>>> import numpy as np
>>> from numpy import linalg as LA
>>> np.set_printoptions(precision=2, suppress=True, linewidth=120)
>>> rnd = lambda a: np.round(a, 2) + 0
>>> X = np.loadtxt("test18.csv", delimiter=",")
>>> X
array([[-29.7 , -25.5 ,  10.62],
       [-11.77,   8.05,  28.05],
       [ -9.88,   7.01,  28.24],
       [-26.67, -28.1 ,   7.77],
       [-26.61, -26.27,  10.12],
       [-11.35,   8.42,  26.38],
       [ 16.02,  26.58,  16.57],
       [ 15.3 ,  24.91,  16.71],
       [-28.07, -26.06,   9.89],
       [ -8.33,   6.64,  26.66],
       [-10.16,   9.  ,  28.86],
       [-27.91, -26.23,  10.65],
       [ -9.06,   6.25,  28.95],
       [ 16.34,  24.85,  17.49],
       [ 16.  ,  25.54,  17.52],
       [-11.96,   7.66,  27.02],
       [ 15.13,  26.74,  19.17],
       [-27.63, -26.8 ,  10.18],
       [ -9.69,   9.04,  28.44]])
>>> left, sigma, vt = LA.svd(X, full_matrices=False)
>>> rnd(np.sqrt((sigma ** 2).sum())), rnd(LA.norm(X))
(np.float64(151.9), np.float64(151.9))
>>> rnd(sigma / sigma[0])
array([1.  , 0.86, 0.06])
>>> rnd(left.T @ left)
array([[1., 0., 0.],
       [0., 1., 0.],
       [0., 0., 1.]])
>>> E = np.load("block7.npy")
>>> E
array([[0., 0., 0., 0., 0., 0., 0., 0.],
       [0., 0., 0., 0., 0., 0., 0., 2.],
       [0., 0., 0., 0., 0., 0., 1., 1.],
       [0., 0., 0., 0., 0., 0., 1., 0.],
       [0., 0., 0., 0., 0., 0., 2., 1.],
       [0., 0., 0., 0., 0., 0., 2., 2.],
       [0., 0., 1., 1., 2., 2., 0., 0.],
       [0., 2., 1., 0., 1., 2., 0., 0.]])
>>> rng = np.random.default_rng(14)
>>> z = rng.permutation(8)
>>> z
array([3, 6, 4, 0, 7, 1, 2, 5])
>>> out = E[z][:, z]
>>> np.allclose(out, E)
False
>>> np.trace(out)
np.float64(0.0)
>>> rnd(np.sort(np.abs(LA.eigvals(out))))
array([0.  , 0.  , 0.  , 0.  , 1.73, 1.73, 4.12, 4.12])
>>> out
array([[0., 1., 0., 0., 0., 0., 0., 0.],
       [1., 0., 2., 0., 0., 0., 1., 2.],
       [0., 2., 0., 0., 1., 0., 0., 0.],
       [0., 0., 0., 0., 0., 0., 0., 0.],
       [0., 0., 1., 0., 0., 2., 1., 2.],
       [0., 0., 0., 0., 2., 0., 0., 0.],
       [0., 1., 0., 0., 1., 0., 0., 0.],
       [0., 2., 0., 0., 2., 0., 0., 0.]])
>>> np.diag(out)
array([0., 0., 0., 0., 0., 0., 0., 0.])
>>> vals, V = LA.eigh(E)
>>> rnd(vals)
array([-4.12, -1.73,  0.  ,  0.  ,  0.  ,  0.  ,  1.73,  4.12])
>>> (vals > 1e-8).sum(), (vals < -1e-8).sum()
(np.int64(2), np.int64(2))
>>> rnd(np.abs(V[:, -1]))
array([0.  , 0.24, 0.24, 0.12, 0.36, 0.49, 0.5 , 0.5 ])
>>> np.unique(vals.round(6) + 0, return_counts=True)[1]
array([1, 1, 4, 1, 1])
>>> rnd(V @ np.diag(vals) @ V.T)
array([[0., 0., 0., 0., 0., 0., 0., 0.],
       [0., 0., 0., 0., 0., 0., 0., 2.],
       [0., 0., 0., 0., 0., 0., 1., 1.],
       [0., 0., 0., 0., 0., 0., 1., 0.],
       [0., 0., 0., 0., 0., 0., 2., 1.],
       [0., 0., 0., 0., 0., 0., 2., 2.],
       [0., 0., 1., 1., 2., 2., 0., 0.],
       [0., 2., 1., 0., 1., 2., 0., 0.]])
>>> rnd(LA.eigvalsh(E @ E))
array([ 0.,  0.,  0.,  0.,  3.,  3., 17., 17.])
>>> rnd(V.T @ E @ V)
array([[-4.12,  0.  ,  0.  ,  0.  ,  0.  ,  0.  ,  0.  ,  0.  ],
       [ 0.  , -1.73,  0.  ,  0.  ,  0.  ,  0.  ,  0.  ,  0.  ],
       [ 0.  ,  0.  ,  0.  ,  0.  ,  0.  ,  0.  ,  0.  ,  0.  ],
       [ 0.  ,  0.  ,  0.  ,  0.  ,  0.  ,  0.  ,  0.  ,  0.  ],
       [ 0.  ,  0.  ,  0.  ,  0.  ,  0.  ,  0.  ,  0.  ,  0.  ],
       [ 0.  ,  0.  ,  0.  ,  0.  ,  0.  ,  0.  ,  0.  ,  0.  ],
       [ 0.  ,  0.  ,  0.  ,  0.  ,  0.  ,  0.  ,  1.73,  0.  ],
       [ 0.  ,  0.  ,  0.  ,  0.  ,  0.  ,  0.  ,  0.  ,  4.12]])
>>> rnd(V.T @ V)
array([[1., 0., 0., 0., 0., 0., 0., 0.],
       [0., 1., 0., 0., 0., 0., 0., 0.],
       [0., 0., 1., 0., 0., 0., 0., 0.],
       [0., 0., 0., 1., 0., 0., 0., 0.],
       [0., 0., 0., 0., 1., 0., 0., 0.],
       [0., 0., 0., 0., 0., 1., 0., 0.],
       [0., 0., 0., 0., 0., 0., 1., 0.],
       [0., 0., 0., 0., 0., 0., 0., 1.]])
>>> rnd(LA.svd(E, compute_uv=False))
array([4.12, 4.12, 1.73, 1.73, 0.  , 0.  , 0.  , 0.  ])
